>>> import numpy as np
>>> np.set_printoptions(precision=1, suppress=True, linewidth=100)
>>> tidy = lambda a: np.round(a, 1) + 0
>>> K = np.load("layer10.npy")
>>> K
array([[ 3, -1],
       [-3,  3],
       [-1, -1]])
>>> P = K @ np.linalg.solve(K.T @ K, K.T)
>>> np.linalg.matrix_rank(np.eye(3) - P)
np.int64(1)
>>> print(tidy((np.eye(3) - P) @ K))
[[0. 0.]
 [0. 0.]
 [0. 0.]]
>>> tidy(np.diag(P))
array([0.6, 0.8, 0.6])
>>> np.trace(P)
np.float64(2.0)
>>> print(np.allclose(P @ P, P))
True
>>> tidy(np.linalg.eigvalsh(P))
array([0., 1., 1.])
>>> vec = np.array([-2, -2])
>>> rhs = K @ vec
>>> rhs
array([-4,  0,  4])
>>> tidy(np.linalg.solve(K.T @ K, K.T @ rhs))
array([-2., -2.])
>>> print(tidy(np.linalg.lstsq(K, rhs)[0]))
[-2. -2.]
>>> print(tidy(np.linalg.pinv(K) @ K))
[[1. 0.]
 [0. 1.]]
>>> rng = np.random.default_rng(43118)
>>> rhs = rhs + 0.1 * rng.normal(size=3)
>>> print(tidy(rhs))
[-4.1 -0.1  4.1]
>>> b, *_ = np.linalg.lstsq(K, rhs)
>>> [round(float(np.linalg.norm(np.linalg.solve(K.T @ K + lam * np.eye(2), K.T @ rhs))), 2) for lam in (0, 1, 10, 100)]
[2.9, 2.24, 0.79, 0.14]
>>> print(tidy(b))
[-2.  -2.1]
>>> tidy(np.linalg.norm(rhs - K @ b))
np.float64(0.0)
>>> F = np.array([[2.1, 1.0, 4.0], [0.0, 5.1, 1.0], [2.0, 1.0, 4.1]])
>>> print(tidy(np.linalg.eigvals(F)))
[0.1 6.7 4.5]
>>> print(tidy(np.poly(F)))
[  1.  -11.3  31.2  -3. ]
>>> print(tidy(np.linalg.eigvals(F).sum().real))
11.3
>>> q, V = np.linalg.qr(F[:, :1])[0], np.linalg.qr(F[:, 1:])[0]
>>> sv = np.linalg.svd(q.T @ V, compute_uv=False)
>>> tidy(np.degrees(np.arccos(sv.clip(0, 1))))
array([2.1])
>>> tidy(np.linalg.norm(q @ q.T - V @ V.T, 2))
np.float64(1.0)
>>> (sv > 0.9).sum()
np.int64(1)
>>> M = np.load("block3.npy")
>>> M
array([[ 1., -1., -1.,  0.],
       [ 0., -1., -2.,  0.],
       [ 0.,  3.,  4.,  0.],
       [ 1.,  1.,  1.,  2.]])
>>> def softmax(z):
...     e = np.exp(z - z.max(axis=-1, keepdims=True))
...     return e / e.sum(axis=-1, keepdims=True)
... 
>>> tidy(softmax(M[2] + 5))
array([0. , 0.3, 0.7, 0. ])
>>> att = M @ M.T / np.sqrt(4)
>>> tidy(softmax(att + np.triu(np.full(att.shape, -np.inf), 1)))
array([[1. , 0. , 0. , 0. ],
       [0.3, 0.7, 0. , 0. ],
       [0. , 0. , 1. , 0. ],
       [0. , 0. , 0.5, 0.5]])
>>> print(softmax(att).round(6).argmax(axis=1))
[0 1 2 2]
>>> tidy(softmax(att))
array([[0.5, 0.5, 0. , 0.1],
       [0.3, 0.7, 0. , 0. ],
       [0. , 0. , 1. , 0. ],
       [0. , 0. , 0.5, 0.5]])
>>> vec = np.array([1, 0, 0, 1])
>>> M @ vec
array([1., 0., 0., 3.])
>>> M @ (2 * vec)
array([2., 0., 0., 6.])
>>> print((M * vec).sum(axis=1))
[1. 0. 0. 3.]
>>> (M @ vec).argmax()
np.int64(3)
>>> q, Rm = np.linalg.qr(M)
>>> q.shape, Rm.shape
((4, 4), (4, 4))
>>> print(tidy(q @ Rm))
[[ 1. -1. -1.  0.]
 [ 0. -1. -2.  0.]
 [ 0.  3.  4.  0.]
 [ 1.  1.  1.  2.]]
>>> tidy(abs(Rm[0, 0])), tidy(np.linalg.norm(M[:, 0]))
(np.float64(1.4), np.float64(1.4))
>>> P = np.triu(np.array([[3, 0, 0, 1], [2, 0, 1, 0], [2, 1, 2, 2], [2, 0, 2, 1]]), 1) + np.eye(4)
>>> other = P @ M @ np.linalg.inv(P)
>>> np.trace(other), np.trace(M)
(np.float64(6.0), np.float64(6.0))
>>> P @ M - M @ P
array([[ 1.,  1.,  2.,  3.],
       [ 0.,  3.,  5.,  4.],
       [ 2.,  2., -1., -4.],
       [ 0.,  0., -1., -3.]])
>>> np.poly(other)
array([  1.,  -6.,  13., -12.,   4.])
>>> tidy(np.linalg.det(other))
np.float64(4.0)
>>> mat = np.array([[2, 10, 2, 0], [1, 5, 1, 1], [2, 5, 1, 2], [0, 0, 0, 0]])
>>> t3 = np.stack([mat, -2 * mat, mat[::-1]])
>>> tidy(np.linalg.norm(t3, axis=(1, 2)))
array([13. , 26.1, 13. ])
>>> t3.sum(axis=0)
array([[ -2, -10,  -2,   0],
       [  1,   0,   0,   1],
       [ -1,   0,   0,  -1],
       [  2,  10,   2,   0]])
>>> np.linalg.matrix_rank(t3.reshape(3, -1))
np.int64(2)
